% ipython --no-banner

In [1]: import numpy as np

In [2]: from numpy import linalg as LA

In [3]: np.set_printoptions(precision=1, suppress=True, linewidth=200, legacy="1.25")

In [4]: E = np.load("layer8.npy")

In [5]: print(E.round(1) + 0)
[[-14.5   1.3  -8.7 -20.8]
 [ -7.5  -0.2  -2.8 -10.5]
 [ -7.1  -0.2  -2.5  -9.9]
 [ -5.3  -0.6  -1.3  -7.3]
 [ -4.2  -0.8  -0.6  -5.7]
 [ -1.   -1.1   0.4  -1.2]
 [ -0.6  -0.9   0.3  -0.7]
 [ -0.1  -0.3   0.   -0.1]
 [  0.1   0.3   0.    0.1]
 [  0.3   0.8   0.2   0.3]
 [  0.4   1.1   0.4   0.4]
 [  0.5   1.6   0.7   0.6]
 [  1.1   2.6   1.8   1.3]
 [  1.6   3.4   2.9   2. ]
 [  3.4   5.4   6.8   4.5]
 [  4.4   6.2   8.9   6. ]
 [  7.    8.2  14.3   9.8]
 [  7.1   8.3  14.6  10. ]
 [ 17.1  13.6  34.2  24.6]]

In [6]: x0 = np.array([1, 5, 4, 5])

In [7]: E @ x0
Out[7]: array([-147. ,  -72. ,  -67.6,  -49.9,  -38.8,  -10.5,   -7.3,   -1.8,    1.8,    6.6,    9.6,   14.2,   27.5,   40.2,   80.2,  101.2,  153.8,  156.5,  345. ])

In [8]: print(E @ np.eye(4)[0])
[-14.5  -7.5  -7.1  -5.3  -4.2  -1.   -0.6  -0.1   0.1   0.3   0.4   0.5   1.1   1.6   3.4   4.4   7.    7.1  17.1]

In [9]: print(E @ np.ones(4))
[-42.7 -20.9 -19.7 -14.5 -11.2  -2.8  -1.9  -0.4   0.4   1.6   2.3   3.4   6.7   9.9  20.1  25.5  39.2  39.9  89.5]

In [10]: r = LA.matrix_rank(E)

In [11]: r
Out[11]: 3

In [12]: ns = LA.svd(E)[2][r:].T

In [13]: [int(LA.matrix_rank(E[:, :j + 1])) for j in range(4)]
Out[13]: [1, 2, 3, 3]

In [14]: LA.matrix_rank(E.T @ E), LA.matrix_rank(E @ E.T)
Out[14]: (3, 3)

In [15]: mat, _ = LA.qr(np.array([[-0.1, -0.6, 0.4], [0.1, 0.3, -0.1], [-0.1, 1.5, 2.4]]))

In [16]: mat
Out[16]: 
array([[-0.6,  0.5, -0.6],
       [ 0.6, -0.3, -0.8],
       [-0.6, -0.8, -0.1]])

In [17]: hat = np.triu(np.array([[0, 3, 3], [3, 3, 2], [2, 2, 2]]), 1) + np.eye(3)

In [18]: M2 = hat @ mat @ LA.inv(hat)

In [19]: round(LA.det(M2), 1)
Out[19]: 1.0

In [20]: np.round(hat @ mat - mat @ hat, 1) + 0
Out[20]: 
array([[ 0. , -1.6, -1.9],
       [-1.2, -3.4, -1.3],
       [ 0. ,  1.7,  3.4]])

In [21]: x0 = np.array([2, -2, 0])

In [22]: 3 - LA.matrix_rank(mat - np.eye(3), tol=1e-8)
Out[22]: 1

In [23]: np.sort(np.abs(np.degrees(np.angle(LA.eigvals(mat)))))
Out[23]: array([  0. , 176.6, 176.6])

In [24]: round(LA.norm(x0), 1), np.round(LA.norm(mat @ x0), 1)
Out[24]: (2.8, 2.8)

In [25]: round(float(LA.det(mat)), 1)
Out[25]: 1.0

In [26]: np.abs(LA.eigvals(mat))
Out[26]: array([1., 1., 1.])

In [27]: print(LA.svd(mat, compute_uv=False))
[1. 1. 1.]

In [28]: LA.pinv(mat)
Out[28]: 
array([[-0.6,  0.6, -0.6],
       [ 0.5, -0.3, -0.8],
       [-0.6, -0.8, -0.1]])

In [29]: np.round(mat.T @ mat, 1) + 0
Out[29]: 
array([[1., 0., 0.],
       [0., 1., 0.],
       [0., 0., 1.]])

In [30]: np.round(mat[:, 2] @ mat[:, 0], 1)
Out[30]: -0.0

In [31]: LA.norm(mat, axis=0)
Out[31]: array([1., 1., 1.])

In [32]: rng = np.random.default_rng(225)

In [33]: z = rng.permutation(3)

In [34]: M2 = mat[:, z] * rng.choice([-1, 1], 3)

In [35]: M2
Out[35]: 
array([[-0.5,  0.6, -0.6],
       [ 0.3,  0.8,  0.6],
       [ 0.8,  0.1, -0.6]])

In [36]: left, _, Vh = LA.svd(mat.T @ M2)

In [37]: np.round(left @ Vh, 1) + 0
Out[37]: 
array([[ 0.,  0.,  1.],
       [-1.,  0.,  0.],
       [ 0., -1.,  0.]])

In [38]: np.round(LA.lstsq(mat, M2)[0], 1) + 0
Out[38]: 
array([[ 0.,  0.,  1.],
       [-1.,  0.,  0.],
       [ 0., -1.,  0.]])

In [39]: x0 = np.array([1, 1, 1])

In [40]: mat @ np.eye(3)[0]
Out[40]: array([-0.6,  0.6, -0.6])

In [41]: mat @ x0
Out[41]: array([-0.7, -0.5, -1.5])

In [42]: LA.norm(mat @ x0) <= LA.norm(mat, 2) * LA.norm(x0) + 1e-9
Out[42]: True

In [43]: mat * x0
Out[43]: 
array([[-0.6,  0.5, -0.6],
       [ 0.6, -0.3, -0.8],
       [-0.6, -0.8, -0.1]])

In [44]: mat @ (2 * x0)
Out[44]: array([-1.5, -1. , -3. ])

In [45]: mat @ np.ones(3)
Out[45]: array([-0.7, -0.5, -1.5])

In [46]: m1 = np.load("block3.npy")

In [47]: m1
Out[47]: 
array([[0, 2, 2, 2, 3, 2],
       [2, 0, 2, 2, 2, 3],
       [2, 2, 0, 2, 2, 2],
       [2, 2, 2, 0, 2, 2],
       [3, 2, 2, 2, 0, 2],
       [2, 3, 2, 2, 2, 0]])

In [48]: M2 = np.array([[0, 2, 2],
    ...:     [2, -1, 2],
    ...:     [0, 2, -1],
    ...:     [2, -2, 1],
    ...:     [-1, -1, 1],
    ...:     [1, -2, -2]])

In [49]: LA.matrix_rank(np.vstack([m1, M2.T]))
Out[49]: 6

In [50]: M2.T @ m1.T
Out[50]: 
array([[ 7,  5,  8,  4, 10,  8],
       [-9, -4, -8,  0,  0, -1],
       [ 3,  0,  8,  4,  6, 12]])

In [51]: np.einsum("ik,kj->ij", m1, M2)
Out[51]: 
array([[ 7, -9,  3],
       [ 5, -4,  0],
       [ 8, -8,  8],
       [ 4,  0,  4],
       [10,  0,  6],
       [ 8, -1, 12]])

In [52]: np.einsum("ij->j", m1)
Out[52]: array([11, 11, 10, 10, 11, 11])

In [53]: np.einsum("ik,kj->ji", m1, M2)
Out[53]: 
array([[ 7,  5,  8,  4, 10,  8],
       [-9, -4, -8,  0,  0, -1],
       [ 3,  0,  8,  4,  6, 12]])

In [54]: w, vecs = LA.eigh(m1)

In [55]: x0 = np.array([1, 1, -2, -1, 1, -1])

In [56]: np.round(x0 @ m1 @ x0 / (x0 @ x0), 1), np.round(w[0], 1), np.round(w[-1], 1)
Out[56]: (-1.8, -3.0, 10.7)

In [57]: x0 @ m1 @ x0
Out[57]: -16

In [58]: LA.eigvalsh(m1[1:, 1:])
Out[58]: array([-3. , -2. , -2. , -1.4,  8.4])

In [59]: M2 = LA.inv(m1)

In [60]: print(round(float(LA.det(m1) * LA.det(M2)), 1))
1.0

In [61]: LA.det(m1) * M2
Out[61]: 
array([[144., -72., -36., -36.,  36., -72.],
       [-72., 144., -36., -36., -72.,  36.],
       [-36., -36., 144., -18., -36., -36.],
       [-36., -36., -18., 144., -36., -36.],
       [ 36., -72., -36., -36., 144., -72.],
       [-72.,  36., -36., -36., -72., 144.]])

In [62]: np.allclose(M2, m1.T)
Out[62]: False

In [63]: (np.abs(M2) > 1e-9).astype(int)
Out[63]: 
array([[1, 1, 1, 1, 1, 1],
       [1, 1, 1, 1, 1, 1],
       [1, 1, 1, 1, 1, 1],
       [1, 1, 1, 1, 1, 1],
       [1, 1, 1, 1, 1, 1],
       [1, 1, 1, 1, 1, 1]])

In [64]: np.all(LA.eigvalsh(m1) > 0)
Out[64]: False

In [65]: data = np.array([[-25, 10, 25],
    ...:     [-15, 6, 15],
    ...:     [-10, 4, 10],
    ...:     [-20, 8, 20],
    ...:     [-15, 6, 15]])

In [66]: print(data)
[[-25  10  25]
 [-15   6  15]
 [-10   4  10]
 [-20   8  20]
 [-15   6  15]]

In [67]: # looks like rank 1

In [68]: LA.norm(data, axis=0)
Out[68]: array([39.7, 15.9, 39.7])

In [69]: LA.norm(data, axis=1)
Out[69]: array([36.7, 22. , 14.7, 29.4, 22. ])

In [70]: print(data[0] @ data[1])
810

In [71]: round(LA.norm(data) ** 2 / LA.norm(data, 2) ** 2, 1)
Out[71]: 1.0

In [72]: round(float(LA.norm(data, 2)), 1)
Out[72]: 58.3

In [73]: M2 = data / LA.norm(data, axis=1, keepdims=True)

In [74]: C2 = M2 @ M2.T

In [75]: (np.abs(C2) > 0.9).astype(int)
Out[75]: 
array([[1, 1, 1, 1, 1],
       [1, 1, 1, 1, 1],
       [1, 1, 1, 1, 1],
       [1, 1, 1, 1, 1],
       [1, 1, 1, 1, 1]])

In [76]: print(np.argwhere(np.triu(np.abs(C2) > 0.95, 1)))
[[0 1]
 [0 2]
 [0 3]
 [0 4]
 [1 2]
 [1 3]
 [1 4]
 [2 3]
 [2 4]
 [3 4]]

In [77]: X = np.loadtxt("m.csv", delimiter=",")

In [78]: X.round(1) + 0
Out[78]: 
array([[ 0.6, -0.1,  0.4,  0.1,  0.2, -0.1],
       [-0.1,  0.7,  0.2,  0. , -0.4, -0.1],
       [ 0.4,  0.2,  0.5, -0.1,  0. ,  0.1],
       [ 0.1,  0. , -0.1,  1. ,  0. ,  0. ],
       [ 0.2, -0.4,  0. ,  0. ,  0.3,  0. ],
       [-0.1, -0.1,  0.1,  0. ,  0. ,  1. ]])

In [79]: w, vecs = LA.eigh(X)

In [80]: np.round(LA.svd(X, compute_uv=False), 1) + 0
Out[80]: array([1., 1., 1., 1., 0., 0.])

In [81]: np.round(vecs @ np.diag(w) @ vecs.T, 1) + 0
Out[81]: 
array([[ 0.6, -0.1,  0.4,  0.1,  0.2, -0.1],
       [-0.1,  0.7,  0.2,  0. , -0.4, -0.1],
       [ 0.4,  0.2,  0.5, -0.1,  0. ,  0.1],
       [ 0.1,  0. , -0.1,  1. ,  0. ,  0. ],
       [ 0.2, -0.4,  0. ,  0. ,  0.3,  0. ],
       [-0.1, -0.1,  0.1,  0. ,  0. ,  1. ]])

In [82]: np.round(LA.eigvalsh(X @ X), 1) + 0
Out[82]: array([0., 0., 1., 1., 1., 1.])

In [83]: (w > 1e-8).sum(), (w < -1e-8).sum()
Out[83]: (4, 0)

In [84]: print(LA.eigvalsh(X + 5 * np.eye(6)))
[5. 5. 6. 6. 6. 6.]

In [85]: w, vecs = LA.eigh(X)

In [86]: x0 = np.array([6, 9, 2, 0, -6, -4])

In [87]: np.round(x0 @ X @ x0, 1)
Out[87]: 154.2

In [88]: x0 = np.array([2, 2, 3, 3, 2, 0])

In [89]: np.round(np.trace(X), 1)
Out[89]: 4.0

In [90]: X @ X @ x0
Out[90]: array([3. , 1.1, 2.4, 2.8, 0.1, 0.1])

In [91]: M = np.loadtxt("x.csv", delimiter=",")

In [92]: M
Out[92]: 
array([[-0.6,  0.3,  0.7],
       [-0.8,  0.1, -0.6],
       [-0.3, -0.9,  0.2]])

In [93]: # columns are unit length and at right angles

In [94]: hat = np.triu(np.array([[2, 1, 2], [1, 0, 0], [1, 0, 0]]), 1) + np.eye(3)

In [95]: M2 = hat @ M @ LA.inv(hat)

In [96]: print(M2)
[[-1.9  0.5  4.3]
 [-0.8  0.9  0.9]
 [-0.3 -0.6  0.8]]

In [97]: LA.matrix_rank(M2)
Out[97]: 3

In [98]: hat @ M - M @ hat
Out[98]: 
array([[-1.3, -1.2,  0.9],
       [ 0. ,  0.8,  1.5],
       [ 0. ,  0.3,  0.6]])

In [99]: np.poly(M2)
Out[99]: array([ 1. ,  0.3, -0.3, -1. ])

In [100]: print(np.round(LA.det(M2), 1))
1.0

In [101]: (M - M.T) / 2
Out[101]: 
array([[ 0. ,  0.5,  0.5],
       [-0.5,  0. ,  0.1],
       [-0.5, -0.1,  0. ]])

In [102]: np.sort(np.abs(LA.eigvals(M)))
Out[102]: array([1., 1., 1.])

In [103]: M @ M
Out[103]: 
array([[-0.1, -0.9, -0.5],
       [ 0.5,  0.4, -0.7],
       [ 0.8, -0.4,  0.4]])

In [104]: np.allclose(M @ M.T, M.T @ M)
Out[104]: True

In [105]: round(float(np.trace(M)), 1)
Out[105]: -0.3

In [106]: np.round(LA.matrix_power(M, 3), 1) + 0
Out[106]: 
array([[ 0.9,  0.3,  0.4],
       [-0.4,  0.9,  0. ],
       [-0.3, -0.2,  0.9]])

In [107]: print(np.allclose(M, M.T))
False

In [108]: np.round(np.abs(LA.eigvals(M)).max(), 1)
Out[108]: 1.0

In [109]: M2 = np.array([[3, 3], [-1, -1]])

In [110]: W2 = np.kron(M2, M)

In [111]: W2
Out[111]: 
array([[-1.8,  1. ,  2.2, -1.8,  1. ,  2.2],
       [-2.3,  0.3, -1.9, -2.3,  0.3, -1.9],
       [-0.9, -2.8,  0.5, -0.9, -2.8,  0.5],
       [ 0.6, -0.3, -0.7,  0.6, -0.3, -0.7],
       [ 0.8, -0.1,  0.6,  0.8, -0.1,  0.6],
       [ 0.3,  0.9, -0.2,  0.3,  0.9, -0.2]])

In [112]: W2.shape
Out[112]: (6, 6)

In [113]: LA.matrix_rank(W2)
Out[113]: 3

In [114]: z = rng.permutation(3)

In [115]: M2 = M[:, z] * rng.choice([-1, 1], 3)

In [116]: M2
Out[116]: 
array([[-0.6,  0.7, -0.3],
       [-0.8, -0.6, -0.1],
       [-0.3,  0.2,  0.9]])

In [117]: left, _, Vh = LA.svd(M.T @ M2)

In [118]: z
Out[118]: array([0, 2, 1])

In [119]: np.round(left @ Vh, 1) + 0
Out[119]: 
array([[ 1.,  0.,  0.],
       [ 0.,  0., -1.],
       [ 0.,  1.,  0.]])

In [120]: W = np.array([[0, 2, 2, 0, 0, 1], [1, 0, 1, 0, 0, 2], [0, 1, 0, 2, 2, 1]])

In [121]: coef = np.array([3, -2, -3, -3, 2, 2])

In [122]: act = np.maximum(M2 @ W + coef, 0)

In [123]: act
Out[123]: 
array([[3.7, 0. , 0. , 0. , 1.4, 2.6],
       [2.4, 0. , 0. , 0. , 1.8, 0. ],
       [3.2, 0. , 0. , 0. , 3.9, 3. ]])

In [124]: (act > 0).mean(axis=0)
Out[124]: array([1. , 0. , 0. , 0. , 1. , 0.7])

In [125]: LA.matrix_rank(act)
Out[125]: 3

In [126]: W2 = np.array([[0, 3], [3, 1], [2, 3], [0, 1], [3, 1], [2, 2]])

In [127]: print(act @ W2)
[[ 9.2 17.7]
 [ 5.3  8.8]
 [17.6 19.4]]

In [128]: W0 = np.loadtxt("sample12.csv", delimiter=",")

In [129]: W0
Out[129]: 
array([[ 1.3,  0.2, -0.5,  0.2, -0.5, -2.2],
       [ 1.1,  0.1, -0.6, -0.7, -0.1, -1.5],
       [ 1.5,  1.4, -1. ,  0.9,  0.5,  0.4],
       [-2. ,  0.4, -1.1, -1.1, -1. ,  0. ]])

In [130]: C2 = W0.T @ W0

In [131]: print(round(np.trace(C2), 1), round(float((W0 ** 2).sum()), 1))
25.5 25.5

In [132]: (W0 @ W0.T).shape
Out[132]: (4, 4)

In [133]: LA.svd(W0, compute_uv=False) ** 2
Out[133]: array([13.1,  7.7,  4.1,  0.5])

In [134]: LA.matrix_rank(C2)
Out[134]: 4

In [135]: np.round(LA.eigvalsh(C2)[::-1], 1) + 0
Out[135]: array([13.1,  7.7,  4.1,  0.5,  0. ,  0. ])

In [136]: x0 = np.array([2, -2, -1])

In [137]: rhs = mat @ x0

In [138]: rhs
Out[138]: array([-1.5,  2.5,  0.6])

In [139]: print(np.round(LA.solve(mat, mat[:, 1]), 1) + 0)
[0. 1. 0.]

In [140]: np.round(LA.solve(mat.T, mat[1]), 1) + 0
Out[140]: array([0., 1., 0.])

In [141]: def softmax(z):
     ...:     e = np.exp(z - z.max(axis=-1, keepdims=True))
     ...:     return e / e.sum(axis=-1, keepdims=True)
     ...: 

In [142]: print(np.round(softmax(10 * W0[1]), 1) + 0)
[1. 0. 0. 0. 0. 0.]

In [143]: scores = W0 @ W0.T / np.sqrt(6)

In [144]: print(softmax(scores)[1] @ W0)
[ 1.1  0.3 -0.6 -0.1 -0.3 -1.6]

In [145]: print(softmax(scores).round(6).argmax(axis=1))
[0 0 2 3]

In [146]: M2 = W0 / LA.norm(W0, axis=1, keepdims=True)

In [147]: C2 = M2 @ M2.T

In [148]: C2
Out[148]: 
array([[ 1. ,  0.9,  0.3, -0.2],
       [ 0.9,  1. ,  0.2, -0.1],
       [ 0.3,  0.2,  1. , -0.4],
       [-0.2, -0.1, -0.4,  1. ]])

In [149]: print(round(np.degrees(np.arccos(np.clip(C2[2, 1], -1, 1))), 1))
77.9

In [150]: W = np.array([[4, -2, 5, 3, 3, -5],
     ...:     [-5, 0, -4, -2, -1, 1],
     ...:     [-1, 0, 4, -1, 1, 0],
     ...:     [3, -4, 2, -4, 4, 4],
     ...:     [5, 5, 5, -1, 0, -1],
     ...:     [1, 5, 0, -3, -3, 3]])

In [151]: coef = np.array([1, 0, 2, 2, 1, 1])

In [152]: act = np.maximum(W0 @ W + coef, 0)

In [153]: (act > 0).astype(int)
Out[153]: 
array([[1, 0, 1, 1, 1, 0],
       [1, 0, 1, 1, 1, 0],
       [1, 0, 1, 0, 1, 0],
       [0, 1, 0, 1, 0, 1]])

In [154]: print(LA.matrix_rank(act))
4

In [155]: print((act > 0).mean(axis=0))
[0.8 0.2 0.8 0.8 0.8 0.2]

In [156]: W2 = np.array([[-1, 1], [2, 2], [-3, 3], [-2, -3], [-2, 2], [2, 2]])

In [157]: act @ W2
Out[157]: 
array([[-60.2,  -1.3],
       [-46.6, -18.9],
       [-30.2,  30.2],
       [ 19.4,  17.7]])

In [158]: F = np.loadtxt("a.csv", delimiter=",")

In [159]: F
Out[159]: 
array([[ 5.5,  1.7,  4. , -7.1],
       [ 1.4, -7.4,  5.8,  3.2],
       [ 4.4,  2.8, -8.5, -1. ],
       [-4.2,  6.6,  6.2, -0.3],
       [ 2.8,  9.2, -2.6,  0.7],
       [ 3.6, -7.2, -5.8,  1.2],
       [-3.2, -5.2, -7.9, -1.2],
       [ 7.6, -4.2, -2.7,  4.2],
       [-5.5,  2.1,  6.9,  4.2],
       [-7.3,  4.8,  4.3,  2.2],
       [ 3.6, -1.6, -3.2, -8.6],
       [-9.7,  2.2,  0.3, -1.2],
       [-4.8, -0.7,  4.3, -7.6],
       [-1.9,  9.1, -1.5, -3.4],
       [-4.5,  6. , -6.5, -1.3],
       [ 0.3, -5.4,  8.4, -0.9],
       [-6.5,  0.2, -7.5,  1.1]])

In [160]: x0 = np.array([8, 3, 5, 9])

In [161]: rhs = F @ x0

In [162]: rhs
Out[162]: array([  5.2,  46.8,  -7.9,  14.5,  43.3, -11. , -91.5,  72.5,  34.6,  -2.7, -69.4, -80.3, -87.4, -26. , -62.2,  20.1, -79. ])

In [163]: rhs = rhs + 0.1 * rng.normal(size=17)

In [164]: rhs
Out[164]: array([  5.2,  47. ,  -8. ,  14.4,  43.2, -10.9, -91.5,  72.3,  34.7,  -2.8, -69.4, -80.1, -87.4, -26.1, -62.5,  20. , -78.9])

In [165]: coef, *_ = LA.lstsq(F, rhs)

In [166]: np.round(F.T @ (rhs - F @ coef), 1) + 0
Out[166]: array([0., 0., 0., 0.])

In [167]: coef.round()
Out[167]: array([8., 3., 5., 9.])
